$ ipython --no-banner

In [1]: import numpy as np

In [2]: import numpy.linalg as la

In [3]: np.set_printoptions(precision=1, suppress=True, linewidth=160)

In [4]: M = -3 * np.eye(5) + np.eye(5, k=1)

In [5]: print(M)
[[-3.  1.  0.  0.  0.]
 [ 0. -3.  1.  0.  0.]
 [ 0.  0. -3.  1.  0.]
 [ 0.  0.  0. -3.  1.]
 [ 0.  0.  0.  0. -3.]]

In [6]: # triangular: eigenvalues sit on the diagonal

In [7]: x0 = np.array([0, -7, 9, 9, -2])

In [8]: h = np.maximum(M @ x0, 0)

In [9]: print(np.tanh(M @ x0))
[-1.  1. -1. -1.  1.]

In [10]: print(M * (h > 1e-9)[:, None])
[[-0.  0.  0.  0.  0.]
 [ 0. -3.  1.  0.  0.]
 [ 0.  0. -0.  0.  0.]
 [ 0.  0.  0. -0.  0.]
 [ 0.  0.  0.  0. -3.]]

In [11]: print(h)
[ 0. 30.  0.  0.  6.]

In [12]: print(la.svd(M, compute_uv=False))
[3.9 3.6 3.1 2.6 2.2]

In [13]: print(M.shape)
(5, 5)

In [14]: evals, vecs = la.eig(M)

In [15]: print(np.sort(la.eigvals(la.inv(M))))
[-0.3 -0.3 -0.3 -0.3 -0.3]

In [16]: print(M @ vecs[:, 0] - evals[0] * vecs[:, 0])
[0. 0. 0. 0. 0.]

In [17]: print(np.sort(la.eigvals(M.T)))
[-3. -3. -3. -3. -3.]

In [18]: B = la.inv(M)

In [19]: print(la.inv(B))
[[-3.  1. -0. -0. -0.]
 [-0. -3.  1. -0. -0.]
 [-0. -0. -3.  1. -0.]
 [-0. -0. -0. -3.  1.]
 [-0. -0. -0. -0. -3.]]

In [20]: print(np.allclose(B, M.T))
False

In [21]: print(np.round(la.slogdet(M)[0], 1))
-1.0

In [22]: print(M @ B)
[[1. 0. 0. 0. 0.]
 [0. 1. 0. 0. 0.]
 [0. 0. 1. 0. 0.]
 [0. 0. 0. 1. 0.]
 [0. 0. 0. 0. 1.]]

In [23]: print((np.abs(B) > 1e-9).astype(int))
[[1 1 1 1 1]
 [0 1 1 1 1]
 [0 0 1 1 1]
 [0 0 0 1 1]
 [0 0 0 0 1]]

In [24]: E = np.loadtxt("block4.csv", delimiter=",")

In [25]: print(E.round(1) + 0)
[[-0.4  1.5 -0.6 -0.3  5.1]
 [-1.1  2.2 -0.4  0.7  2.4]
 [ 0.4  0.8  0.6  1.  -3. ]
 [ 0.8 -1.   0.4 -0.2 -1.9]
 [ 1.7  0.4  0.  -0.9  3.6]
 [-2.3 -1.6 -0.5  0.1 -2.2]]

In [26]: f = np.array([3, 2])

In [27]: print(np.polyval(f, E[1]))
[-1.3  8.5  0.9  4.2  9.3]

In [28]: print(np.cross(E[1, :3], E[5, :3]))
[-1.8  0.3  6.8]

In [29]: x0 = np.array([-3, -1, 5, 1, 5])

In [30]: print((E @ x0).argmax())
0

In [31]: print(E @ (2 * x0))
[ 43.9  24.1 -26.  -18.8  24.2  -9.9]

In [32]: print(la.norm(E @ x0) <= la.norm(E, 2) * la.norm(x0) + 1e-9)
True

In [33]: gram = E.T @ E

In [34]: print(np.round(np.trace(gram), 1), round((E ** 2).sum(), 1))
88.2 88.2

In [35]: print(la.matrix_rank(gram))
3

In [36]: rng = np.random.default_rng(3096)

In [37]: B = E + rng.integers(-2, 3, (6, 3)) @ rng.integers(-2, 3, (3, 5))

In [38]: print(B)
[[-2.4  0.5  3.4 -4.3 10.1]
 [-6.1 10.2  6.6 -3.3  4.4]
 [-5.6  9.8  4.6  1.  -4. ]
 [-1.2  3.  -1.6  3.8 -5.9]
 [ 2.7 -3.6 -3.   1.1  3.6]
 [-4.3  2.4 -2.5  4.1 -6.2]]

In [39]: print(np.round(la.svd(B - E, compute_uv=False), 1) + 0)
[17.8 13.1  2.7  0.   0. ]

In [40]: B = E / np.sqrt((E ** 2).mean(axis=1, keepdims=True))

In [41]: print(B[3])
[ 0.7 -0.9  0.3 -0.2 -1.9]

In [42]: mat = np.array([[3, -2, -2, -3, 2, 2],
    ...:     [-2, 0, 3, 3, -3, 1],
    ...:     [0, 1, -1, 0, 1, 0],
    ...:     [0, 3, -2, -2, -2, 1],
    ...:     [-3, 0, 0, 0, 1, 1]])

In [43]: print(mat)
[[ 3 -2 -2 -3  2  2]
 [-2  0  3  3 -3  1]
 [ 0  1 -1  0  1  0]
 [ 0  3 -2 -2 -2  1]
 [-3  0  0  0  1  1]]

In [44]: print(mat.sum(axis=1))
[ 0  2  1 -2 -1]

In [45]: print(np.diff(mat, axis=0))
[[-5  2  5  6 -5 -1]
 [ 2  1 -4 -3  4 -1]
 [ 0  2 -1 -2 -3  1]
 [-3 -3  2  2  3  0]]

In [46]: print(mat - mat[0])
[[ 0  0  0  0  0  0]
 [-5  2  5  6 -5 -1]
 [-3  3  1  3 -1 -2]
 [-3  5  0  1 -4 -1]
 [-6  2  2  3 -1 -1]]

In [47]: print(la.matrix_rank(mat))
5

In [48]: print(mat.sum(axis=0))
[-2  2 -2 -2 -1  5]

In [49]: print(round(la.norm(mat), 1))
10.1
